% python3 -q
>>> import numpy as np
>>> np.set_printoptions(precision=2, suppress=True, linewidth=120)
>>> def rnd(a):
...     return np.round(a, 2) + 0
... 
>>> feats = np.loadtxt("block15.csv", delimiter=",")
>>> feats
array([[ 3.,  1.,  5., -3., -5., -4.,  3.,  3.,  4.,  2.,  0.],
       [-4., -1.,  5., -5.,  2.,  5.,  0.,  4.,  5.,  3., -4.],
       [-3.,  2., -4.,  5.,  0.,  1., -3.,  3.,  2.,  2.,  0.],
       [ 5., -3.,  4.,  3., -2., -5.,  1.,  0.,  5.,  4.,  5.],
       [-2., -2.,  1., -1., -4., -2.,  1., -3., -5., -4.,  3.],
       [-3.,  3.,  0., -1., -5., -4.,  0.,  2., -4.,  5.,  0.]])
>>> def softmax(z):
...     e = np.exp(z - z.max(axis=-1, keepdims=True))
...     return e / e.sum(axis=-1, keepdims=True)
... 
>>> rnd(softmax(feats[0]))
array([0.07, 0.01, 0.54, 0.  , 0.  , 0.  , 0.07, 0.07, 0.2 , 0.03, 0.  ])
>>> rnd(softmax(10 * feats[0]))
array([0., 0., 1., 0., 0., 0., 0., 0., 0., 0., 0.])
>>> att = feats @ feats.T / np.sqrt(11)
>>> rnd(softmax(att)[0] @ feats)
array([ 3.,  1.,  5., -3., -5., -4.,  3.,  3.,  4.,  2.,  0.])
>>> rnd(softmax(att))
array([[1., 0., 0., 0., 0., 0.],
       [0., 1., 0., 0., 0., 0.],
       [0., 0., 1., 0., 0., 0.],
       [0., 0., 0., 1., 0., 0.],
       [0., 0., 0., 0., 1., 0.],
       [0., 0., 0., 0., 0., 1.]])
>>> softmax(att).round(6).argmax(axis=1)
array([0, 1, 2, 3, 4, 5])
